>>> import numpy as np
>>> from numpy import linalg as LA
>>> np.set_printoptions(precision=2, suppress=True, linewidth=200)
>>> def rd(a):
...     return np.round(a, 2) + 0
... 
>>> arr = np.load("layer5.npy")
>>> rd(arr)
array([[-0.1 , -0.93, -0.36],
       [ 0.6 , -0.34,  0.72],
       [-0.8 , -0.14,  0.59]])
>>> # keeps lengths
>>> rd(LA.pinv(arr))
array([[-0.1 ,  0.6 , -0.8 ],
       [-0.93, -0.34, -0.14],
       [-0.36,  0.72,  0.59]])
>>> rd(arr @ arr.T)
array([[1., 0., 0.],
       [0., 1., 0.],
       [0., 0., 1.]])
>>> B = np.array([[-1, 1, -1], [1, 2, 2], [2, 0, -1]])
>>> LA.matrix_rank(np.vstack([arr, B.T]))
np.int64(3)
>>> rd(np.einsum("ij,ij->i", arr, arr))
array([1., 1., 1.])
>>> LA.matrix_rank(arr @ B)
np.int64(3)
>>> rd(np.einsum("ik,kj->ji", arr, B))
array([[-1.55,  0.51,  1.83],
       [-1.96, -0.09, -1.08],
       [-1.4 , -2.01, -0.08]])
>>> rd(arr @ B)
array([[-1.55, -1.96, -1.4 ],
       [ 0.51, -0.09, -2.01],
       [ 1.83, -1.08, -0.08]])
>>> x0 = np.array([4, 1, 1])
>>> y = arr @ x0
>>> rd(y)
array([-1.69,  2.77, -2.74])
>>> rd(LA.solve(arr, y))
array([4., 1., 1.])
>>> rd(LA.solve(arr, y + arr[:, 2]))
array([4., 1., 2.])
>>> rd(LA.solve(arr, 5 * y))
array([20.,  5.,  5.])
>>> m1 = np.loadtxt("mat.csv", delimiter=",")
>>> m1
array([[-1.03,  9.09,  1.19],
       [ 0.89, 10.48,  0.09],
       [-2.02, -4.47,  0.99],
       [-1.76, -5.37,  1.77],
       [-0.17, -5.1 ,  0.81],
       [-0.15, -3.84, -1.6 ],
       [-1.72, -4.55, -0.57],
       [-0.39, -4.34,  0.46],
       [-2.84, -6.  ,  0.24],
       [-0.76, -3.85,  1.33],
       [-3.52, -5.89, -1.45],
       [ 0.43,  6.18,  1.2 ],
       [ 0.95,  8.69,  0.74],
       [ 0.16, -5.3 ,  0.8 ],
       [-0.73, -5.66, -1.53],
       [-1.57, -5.19,  1.68],
       [ 0.65, 10.92,  1.19],
       [-2.04, -6.83,  0.39],
       [ 1.89,  9.14,  1.07],
       [-0.86, -6.36,  0.15],
       [ 0.39,  8.44,  0.24],
       [-1.27, -5.27,  0.18],
       [ 0.12,  6.95,  1.65],
       [-1.39, -3.21,  2.86],
       [-0.57, 11.32,  1.57],
       [-0.79,  9.49,  0.36],
       [-0.52,  7.21,  1.94]])
>>> B = m1 / LA.norm(m1, axis=1)
Traceback (most recent call last):
  File "<python-input-23>", line 1, in <module>
    B = m1 / LA.norm(m1, axis=1)
        ~~~^~~~~~~~~~~~~~~~~~~~~
ValueError: operands could not be broadcast together with shapes (27,3) (27,) 
>>> B = m1 / LA.norm(m1, axis=1, keepdims=True)
>>> cov = B @ B.T
>>> rd(np.degrees(np.arccos(np.clip(cov[10, 12], -1, 1))))
np.float64(154.65)
